$ python -q
>>> import numpy as np
>>> np.set_printoptions(suppress=True, linewidth=200)
>>> E = np.loadtxt("mat.csv", delimiter=",")
>>> E
array([[0., 0., 0., 0., 0., 0., 1., 0., 0., 1.],
       [0., 0., 1., 1., 0., 0., 0., 0., 0., 0.],
       [0., 1., 0., 1., 0., 0., 0., 0., 0., 0.],
       [0., 1., 1., 0., 0., 0., 0., 0., 0., 0.],
       [0., 0., 0., 0., 0., 1., 0., 1., 0., 0.],
       [0., 0., 0., 0., 1., 0., 0., 0., 0., 0.],
       [1., 0., 0., 0., 0., 0., 0., 0., 0., 1.],
       [0., 0., 0., 0., 1., 0., 0., 0., 0., 0.],
       [0., 0., 0., 0., 0., 0., 0., 0., 0., 1.],
       [1., 0., 0., 0., 0., 0., 1., 0., 1., 0.]])
>>> # 3 blocks once reordered
>>> np.round(np.linalg.eigvalsh(E).min(), 3)
np.float64(-1.481)
>>> np.all(np.linalg.eigvalsh(E) > 0)
np.False_
>>> np.linalg.cond(E) > 100
np.True_
>>> np.linalg.matrix_rank(E, rtol=0.1)
np.int64(9)
>>> J = np.load("a.npy")
>>> J.round(3)
array([[ 0.957, -0.043,  0.043,  0.13 , -0.217, -0.13 ],
       [-0.043,  0.957,  0.043,  0.13 , -0.217, -0.13 ],
       [ 0.043,  0.043,  0.957, -0.13 ,  0.217,  0.13 ],
       [ 0.13 ,  0.13 , -0.13 ,  0.609,  0.652,  0.391],
       [-0.217, -0.217,  0.217,  0.652, -0.087, -0.652],
       [-0.13 , -0.13 ,  0.13 ,  0.391, -0.652,  0.609]])
>>> np.round(J.T @ J, 3) + 0
array([[1., 0., 0., 0., 0., 0.],
       [0., 1., 0., 0., 0., 0.],
       [0., 0., 1., 0., 0., 0.],
       [0., 0., 0., 1., 0., 0.],
       [0., 0., 0., 0., 1., 0.],
       [0., 0., 0., 0., 0., 1.]])
>>> np.round(np.linalg.pinv(J), 3)
array([[ 0.957, -0.043,  0.043,  0.13 , -0.217, -0.13 ],
       [-0.043,  0.957,  0.043,  0.13 , -0.217, -0.13 ],
       [ 0.043,  0.043,  0.957, -0.13 ,  0.217,  0.13 ],
       [ 0.13 ,  0.13 , -0.13 ,  0.609,  0.652,  0.391],
       [-0.217, -0.217,  0.217,  0.652, -0.087, -0.652],
       [-0.13 , -0.13 ,  0.13 ,  0.391, -0.652,  0.609]])
>>> np.round(np.linalg.svd(J, compute_uv=False), 3)
array([1., 1., 1., 1., 1., 1.])
>>> np.round(J[:, 0] @ J[:, 2], 3)
np.float64(0.0)
>>> x = np.array([2, -4, -5, 1, 3, 4])
>>> [p for p in range(1, 25) if np.allclose(np.linalg.matrix_power(J, p), np.eye(6))]
[2, 4, 6, 8, 10, 12, 14, 16, 18, 20, 22, 24]
>>> np.round(np.sort(np.abs(np.degrees(np.angle(np.linalg.eigvals(J))))), 3)
array([  0.,   0.,   0.,   0.,   0., 180.])
>>> np.round(np.linalg.norm(x), 3), np.round(np.linalg.norm(J @ x), 3)
(np.float64(8.426), np.float64(8.426))
>>> np.round(J.T @ (J @ x), 3)
array([ 2., -4., -5.,  1.,  3.,  4.])
>>> 6 - np.linalg.matrix_rank(J - np.eye(6), tol=1e-8)
np.int64(5)
>>> np.round(np.linalg.inv(J), 3)
array([[ 0.957, -0.043,  0.043,  0.13 , -0.217, -0.13 ],
       [-0.043,  0.957,  0.043,  0.13 , -0.217, -0.13 ],
       [ 0.043,  0.043,  0.957, -0.13 ,  0.217,  0.13 ],
       [ 0.13 ,  0.13 , -0.13 ,  0.609,  0.652,  0.391],
       [-0.217, -0.217,  0.217,  0.652, -0.087, -0.652],
       [-0.13 , -0.13 ,  0.13 ,  0.391, -0.652,  0.609]])
>>> F = np.loadtxt("run1.csv", delimiter=",")
>>> F
array([[12., 54., 12., 30.,  0.,  6., 12.,  0., 12.,  6., 36.],
       [12., 54., 12., 30.,  0.,  6., 12.,  0., 12.,  6., 36.],
       [14., 63., 14., 35.,  0.,  7., 14.,  0., 14.,  7., 42.],
       [12., 54., 12., 30.,  0.,  6., 12.,  0., 12.,  6., 36.],
       [10., 45., 10., 25.,  0.,  5., 10.,  0., 10.,  5., 30.],
       [14., 63., 14., 35.,  0.,  7., 14.,  0., 14.,  7., 42.],
       [ 2.,  9.,  2.,  5.,  0.,  1.,  2.,  0.,  2.,  1.,  6.],
       [16., 72., 16., 40.,  0.,  8., 16.,  0., 16.,  8., 48.]])
>>> Uu, sv, Vt = np.linalg.svd(F)
>>> vecs = Vt[:(sv > 1e-8).sum()]
>>> rng = np.random.default_rng(7804)
>>> x = F[6] + 4 * F[4] + rng.integers(2) * np.eye(11)[3]
>>> x
array([ 42., 189.,  42., 105.,   0.,  21.,  42.,   0.,  42.,  21., 126.])
>>> np.round(np.diag(vecs.T @ vecs), 3)
array([0.025, 0.506, 0.025, 0.156, 0.   , 0.006, 0.025, 0.   , 0.025, 0.006, 0.225])
>>> Y = np.array([[2, 1, 1],
...     [1, 0, 0],
...     [0, 2, 1],
...     [0, 1, 0],
...     [1, 1, 2],
...     [1, 2, 0],
...     [2, 2, 0],
...     [1, 1, 2],
...     [1, 0, 1],
...     [2, 1, 0],
...     [1, 2, 1]])
>>> np.einsum("ik,kj->ji", F, Y)
array([[168., 168., 196., 168., 140., 196.,  28., 224.],
       [180., 180., 210., 180., 150., 210.,  30., 240.],
       [ 72.,  72.,  84.,  72.,  60.,  84.,  12.,  96.]])
>>> Y.T @ F.T
array([[168., 168., 196., 168., 140., 196.,  28., 224.],
       [180., 180., 210., 180., 150., 210.,  30., 240.],
       [ 72.,  72.,  84.,  72.,  60.,  84.,  12.,  96.]])
>>> u = np.array([-2, -1, -2])
>>> np.correlate(F[5], F[1], "full")
array([ 504., 2352., 1050., 2100.,  546., 1512., 1092., 1092., 2940., 2352., 6720., 2352., 2940., 1092., 1092., 1512.,  546., 2100., 1050., 2352.,  504.])
>>> np.convolve(F[5], u)
array([ -28., -140., -119., -210.,  -63.,  -84.,  -35.,  -28.,  -56.,  -28., -119.,  -56.,  -84.])
>>> np.array([np.convolve(row, u, "same") for row in F])
array([[-120., -102., -180.,  -54.,  -72.,  -30.,  -24.,  -48.,  -24., -102.,  -48.],
       [-120., -102., -180.,  -54.,  -72.,  -30.,  -24.,  -48.,  -24., -102.,  -48.],
       [-140., -119., -210.,  -63.,  -84.,  -35.,  -28.,  -56.,  -28., -119.,  -56.],
       [-120., -102., -180.,  -54.,  -72.,  -30.,  -24.,  -48.,  -24., -102.,  -48.],
       [-100.,  -85., -150.,  -45.,  -60.,  -25.,  -20.,  -40.,  -20.,  -85.,  -40.],
       [-140., -119., -210.,  -63.,  -84.,  -35.,  -28.,  -56.,  -28., -119.,  -56.],
       [ -20.,  -17.,  -30.,   -9.,  -12.,   -5.,   -4.,   -8.,   -4.,  -17.,   -8.],
       [-160., -136., -240.,  -72.,  -96.,  -40.,  -32.,  -64.,  -32., -136.,  -64.]])
>>> np.linalg.matrix_rank(F, rtol=0.1)
np.int64(1)
>>> ang = np.radians(120)
>>> r_ = np.eye(11)
>>> r_[4, 4] = r_[1, 1] = np.cos(ang)
>>> r_[4, 1], r_[1, 4] = -np.sin(ang), np.sin(ang)
>>> r_.round(3)
array([[ 1.   ,  0.   ,  0.   ,  0.   ,  0.   ,  0.   ,  0.   ,  0.   ,  0.   ,  0.   ,  0.   ],
       [ 0.   , -0.5  ,  0.   ,  0.   ,  0.866,  0.   ,  0.   ,  0.   ,  0.   ,  0.   ,  0.   ],
       [ 0.   ,  0.   ,  1.   ,  0.   ,  0.   ,  0.   ,  0.   ,  0.   ,  0.   ,  0.   ,  0.   ],
       [ 0.   ,  0.   ,  0.   ,  1.   ,  0.   ,  0.   ,  0.   ,  0.   ,  0.   ,  0.   ,  0.   ],
       [ 0.   , -0.866,  0.   ,  0.   , -0.5  ,  0.   ,  0.   ,  0.   ,  0.   ,  0.   ,  0.   ],
       [ 0.   ,  0.   ,  0.   ,  0.   ,  0.   ,  1.   ,  0.   ,  0.   ,  0.   ,  0.   ,  0.   ],
       [ 0.   ,  0.   ,  0.   ,  0.   ,  0.   ,  0.   ,  1.   ,  0.   ,  0.   ,  0.   ,  0.   ],
       [ 0.   ,  0.   ,  0.   ,  0.   ,  0.   ,  0.   ,  0.   ,  1.   ,  0.   ,  0.   ,  0.   ],
       [ 0.   ,  0.   ,  0.   ,  0.   ,  0.   ,  0.   ,  0.   ,  0.   ,  1.   ,  0.   ,  0.   ],
       [ 0.   ,  0.   ,  0.   ,  0.   ,  0.   ,  0.   ,  0.   ,  0.   ,  0.   ,  1.   ,  0.   ],
       [ 0.   ,  0.   ,  0.   ,  0.   ,  0.   ,  0.   ,  0.   ,  0.   ,  0.   ,  0.   ,  1.   ]])
>>> Y = F @ r_.T
>>> np.round(np.abs(Y - F).max(axis=0), 3)
array([  0.   , 108.   ,   0.   ,   0.   ,  62.354,   0.   ,   0.   ,   0.   ,   0.   ,   0.   ,   0.   ])
>>> Y.round(3)
array([[ 12.   , -27.   ,  12.   ,  30.   , -46.765,   6.   ,  12.   ,   0.   ,  12.   ,   6.   ,  36.   ],
       [ 12.   , -27.   ,  12.   ,  30.   , -46.765,   6.   ,  12.   ,   0.   ,  12.   ,   6.   ,  36.   ],
       [ 14.   , -31.5  ,  14.   ,  35.   , -54.56 ,   7.   ,  14.   ,   0.   ,  14.   ,   7.   ,  42.   ],
       [ 12.   , -27.   ,  12.   ,  30.   , -46.765,   6.   ,  12.   ,   0.   ,  12.   ,   6.   ,  36.   ],
       [ 10.   , -22.5  ,  10.   ,  25.   , -38.971,   5.   ,  10.   ,   0.   ,  10.   ,   5.   ,  30.   ],
       [ 14.   , -31.5  ,  14.   ,  35.   , -54.56 ,   7.   ,  14.   ,   0.   ,  14.   ,   7.   ,  42.   ],
       [  2.   ,  -4.5  ,   2.   ,   5.   ,  -7.794,   1.   ,   2.   ,   0.   ,   2.   ,   1.   ,   6.   ],
       [ 16.   , -36.   ,  16.   ,  40.   , -62.354,   8.   ,  16.   ,   0.   ,  16.   ,   8.   ,  48.   ]])
>>> np.round(np.linalg.svd(F, compute_uv=False), 3) + 0, np.round(np.linalg.svd(Y, compute_uv=False), 3) + 0
(array([217.624,   0.   ,   0.   ,   0.   ,   0.   ,   0.   ,   0.   ,   0.   ]), array([217.624,   0.   ,   0.   ,   0.   ,   0.   ,   0.   ,   0.   ,   0.   ]))
>>> np.allclose(np.linalg.norm(F, axis=1), np.linalg.norm(Y, axis=1))
True
>>> np.allclose(F @ F.T, Y @ Y.T)
True
